% python3 -q
>>> import numpy as np
>>> import numpy.linalg as la
>>> np.set_printoptions(precision=2, suppress=True, linewidth=200)
>>> rd = lambda a: np.round(a, 2) + 0
>>> F = np.loadtxt("w.csv", delimiter=",")
>>> F
array([[ 0.,  6., -1., -3.,  1., -8., -8.,  7.,  1.,  1.],
       [-6.,  0.,  1.,  3., -1.,  7.,  0., -3.,  1.,  0.],
       [ 1., -1.,  0.,  1.,  4.,  4.,  7., -4., -7., -1.],
       [ 3., -3., -1.,  0.,  7., -5.,  2.,  2.,  2.,  1.],
       [-1.,  1., -4., -7.,  0.,  2.,  5.,  0.,  1., -1.],
       [ 8., -7., -4.,  5., -2.,  0., -1.,  1.,  1., -1.],
       [ 8.,  0., -7., -2., -5.,  1.,  0.,  8., -4.,  0.],
       [-7.,  3.,  4., -2.,  0., -1., -8.,  0.,  1.,  5.],
       [-1., -1.,  7., -2., -1., -1.,  4., -1.,  0., -2.],
       [-1.,  0.,  1., -1.,  1.,  1.,  0., -5.,  2.,  0.]])
>>> q, evecs = la.qr(F[:, :8])[0], la.qr(F[:, 8:])[0]
>>> sigma = la.svd(q.T @ evecs, compute_uv=False)
>>> rd(np.degrees(np.arccos(sigma.clip(0, 1))))
array([13.07, 30.48])
>>> rd(la.norm(F, axis=1))
array([15.03, 10.3 , 12.25, 10.3 ,  9.9 , 12.73, 14.93, 13.  ,  8.83,  5.83])
>>> F[6] @ F[1]
np.float64(-77.0)
>>> rd(la.norm(F[6] - F[1]))
np.float64(21.98)
>>> rd(la.norm(F, 1)), rd(la.norm(F, np.inf))
(np.float64(36.0), np.float64(36.0))
>>> rd(la.norm(F[6], 1)), rd(la.norm(F[6], np.inf))
(np.float64(35.0), np.float64(8.0))
>>> rd(la.norm(F, "nuc"))
np.float64(93.78)
>>> M2 = F / la.norm(F, axis=1, keepdims=True)
>>> G = M2 @ M2.T
>>> (np.abs(G) > 0.9).astype(int)
array([[1, 0, 0, 0, 0, 0, 0, 0, 0, 0],
       [0, 1, 0, 0, 0, 0, 0, 0, 0, 0],
       [0, 0, 1, 0, 0, 0, 0, 0, 0, 0],
       [0, 0, 0, 1, 0, 0, 0, 0, 0, 0],
       [0, 0, 0, 0, 1, 0, 0, 0, 0, 0],
       [0, 0, 0, 0, 0, 1, 0, 0, 0, 0],
       [0, 0, 0, 0, 0, 0, 1, 0, 0, 0],
       [0, 0, 0, 0, 0, 0, 0, 1, 0, 0],
       [0, 0, 0, 0, 0, 0, 0, 0, 1, 0],
       [0, 0, 0, 0, 0, 0, 0, 0, 0, 1]])
>>> rd(la.norm(M2, axis=1))
array([1., 1., 1., 1., 1., 1., 1., 1., 1., 1.])
>>> rd(np.degrees(np.arccos(np.clip(G[9, 2], -1, 1))))
np.float64(80.33)
>>> np.argwhere(np.triu(np.abs(G) > 0.95, 1))
array([], shape=(0, 2), dtype=int64)
>>> f, g = F[8], F[6]
>>> f @ f
np.float64(78.0)
>>> pr = (f @ g) / (f @ f) * f
>>> la.matrix_rank(np.outer(f, g))
np.int64(1)
>>> rd(g - pr)
array([ 7.27, -0.73, -1.88, -3.46, -5.73,  0.27,  2.92,  7.27, -4.  , -1.46])
>>> rd(pr)
array([ 0.73,  0.73, -5.12,  1.46,  0.73,  0.73, -2.92,  0.73,  0.  ,  1.46])
>>> M2 = np.array([[0.3],
...     [1.5],
...     [0.4],
...     [0.1],
...     [-0.2],
...     [-0.1],
...     [-0.3],
...     [-1.0],
...     [0.6],
...     [1.1],
...     [-0.2]])
>>> C = np.array([[1.1, 0.6, 0.5, -0.8, 1.7, 2.3, 1.2, 2.2]])
>>> feats = M2 @ C
>>> rd(feats)
array([[ 0.33,  0.18,  0.15, -0.24,  0.51,  0.69,  0.36,  0.66],
       [ 1.65,  0.9 ,  0.75, -1.2 ,  2.55,  3.45,  1.8 ,  3.3 ],
       [ 0.44,  0.24,  0.2 , -0.32,  0.68,  0.92,  0.48,  0.88],
       [ 0.11,  0.06,  0.05, -0.08,  0.17,  0.23,  0.12,  0.22],
       [-0.22, -0.12, -0.1 ,  0.16, -0.34, -0.46, -0.24, -0.44],
       [-0.11, -0.06, -0.05,  0.08, -0.17, -0.23, -0.12, -0.22],
       [-0.33, -0.18, -0.15,  0.24, -0.51, -0.69, -0.36, -0.66],
       [-1.1 , -0.6 , -0.5 ,  0.8 , -1.7 , -2.3 , -1.2 , -2.2 ],
       [ 0.66,  0.36,  0.3 , -0.48,  1.02,  1.38,  0.72,  1.32],
       [ 1.21,  0.66,  0.55, -0.88,  1.87,  2.53,  1.32,  2.42],
       [-0.22, -0.12, -0.1 ,  0.16, -0.34, -0.46, -0.24, -0.44]])
>>> # rows 4 and 10 are equal
>>> def softmax(z):
...     e = np.exp(z - z.max(axis=-1, keepdims=True))
...     return e / e.sum(axis=-1, keepdims=True)
... 
>>> rd(softmax(feats[4]))
array([0.12, 0.14, 0.14, 0.18, 0.11, 0.1 , 0.12, 0.1 ])
>>> rd(softmax(10 * feats[4]))
array([0.02, 0.05, 0.06, 0.84, 0.01, 0.  , 0.02, 0.  ])
>>> rd(softmax(feats).sum(axis=1))
array([1., 1., 1., 1., 1., 1., 1., 1., 1., 1., 1.])
>>> scores = feats @ feats.T / np.sqrt(8)
>>> rd(softmax(scores))
array([[0.05, 0.45, 0.06, 0.04, 0.02, 0.03, 0.02, 0.01, 0.09, 0.22, 0.02],
       [0.  , 0.97, 0.  , 0.  , 0.  , 0.  , 0.  , 0.  , 0.  , 0.03, 0.  ],
       [0.03, 0.58, 0.04, 0.02, 0.01, 0.01, 0.01, 0.  , 0.07, 0.22, 0.01],
       [0.09, 0.18, 0.09, 0.08, 0.07, 0.07, 0.06, 0.04, 0.11, 0.14, 0.07],
       [0.06, 0.01, 0.05, 0.08, 0.11, 0.1 , 0.12, 0.29, 0.04, 0.02, 0.11],
       [0.08, 0.04, 0.07, 0.09, 0.11, 0.1 , 0.11, 0.17, 0.07, 0.05, 0.11],
       [0.04, 0.  , 0.03, 0.06, 0.1 , 0.08, 0.12, 0.42, 0.02, 0.01, 0.1 ],
       [0.  , 0.  , 0.  , 0.  , 0.01, 0.  , 0.01, 0.96, 0.  , 0.  , 0.01],
       [0.01, 0.75, 0.01, 0.  , 0.  , 0.  , 0.  , 0.  , 0.03, 0.18, 0.  ],
       [0.  , 0.93, 0.  , 0.  , 0.  , 0.  , 0.  , 0.  , 0.  , 0.07, 0.  ],
       [0.06, 0.01, 0.05, 0.08, 0.11, 0.1 , 0.12, 0.29, 0.04, 0.02, 0.11]])
>>> rd(softmax(scores)[4] @ feats)
array([-0.28, -0.15, -0.13,  0.21, -0.44, -0.59, -0.31, -0.57])
>>> arr = np.loadtxt("sample7.csv", delimiter=",")
>>> rd(arr)
array([[  3.76,   5.27,   2.1 ,   0.15,   3.46,  -5.68],
       [ -5.58,   1.02,  -7.21,  -2.03,  -3.3 ,   2.04],
       [  5.68,   0.01,   7.68,   6.72,   1.16,  -4.81],
       [ -2.87,  -1.18,  -2.61,   0.44,  -7.24,   4.53],
       [ -0.67,   2.08,  -1.6 ,   0.4 ,  -0.2 ,  -1.77],
       [ -2.33,   0.82,  -2.99,   0.21,  -2.45,   0.45],
       [  1.15,  -0.08,   1.98,   3.53,  -1.34,  -1.5 ],
       [ -4.89,   4.67,  -8.51,  -5.04,  -0.42,  -0.2 ],
       [ -5.06,   2.77,  -7.6 ,  -3.43,  -2.06,   1.04],
       [ -0.37,   0.72,  -0.49,   1.09,  -2.99,   0.42],
       [ -5.07,  -4.42,  -3.37,   3.09,  -7.95,   5.29],
       [  1.1 ,  -4.88,   4.62,   6.59,  -8.33,   4.03],
       [  7.71,   8.34,   5.31,   0.27,   8.21, -10.45],
       [ -5.87,  -5.12,  -4.02,   2.59, -10.32,   7.48],
       [ -3.66,   4.17,  -6.38,  -1.07,   6.14,  -6.31],
       [ -1.17,   3.77,  -3.29,  -2.01,  -0.31,  -1.34],
       [  2.1 ,   4.83,   0.14,  -1.65,  -0.19,  -2.13],
       [  0.84,  -2.6 ,   2.99,   4.79,  -5.49,   1.9 ],
       [ -3.81,   2.74,  -5.83,  -0.85,   2.55,  -3.31],
       [  2.58,   4.3 ,   1.18,   0.35,   2.46,  -4.63],
       [  5.  ,   6.11,   3.25,   1.03,   6.6 ,  -8.64],
       [  2.35,   6.03,  -0.22,  -2.33,   1.48,  -3.5 ]])
>>> Xc = arr - arr.mean(axis=0)
>>> Uu, sigma, VT = la.svd(Xc, full_matrices=False)
>>> np.abs(Uu[:, 0]).argmax()
np.int64(12)
>>> rd((sigma ** 2).sum() ** 2 / (sigma ** 4).sum())
np.float64(1.93)
>>> rd(sigma ** 2 / (sigma ** 2).sum())
array([0.64, 0.32, 0.03, 0.  , 0.  , 0.  ])
>>> rd(sigma)
array([37.42, 26.64,  8.61,  0.  ,  0.  ,  0.  ])
>>> (np.sign(Uu[:, 0]) == np.sign(Uu[0, 0])).astype(int)
array([1, 0, 1, 0, 1, 0, 1, 0, 0, 0, 0, 0, 1, 0, 1, 1, 1, 0, 1, 1, 1, 1])
>>> np.searchsorted(np.cumsum(sigma ** 2) / (sigma ** 2).sum(), 0.9) + 1
np.int64(2)
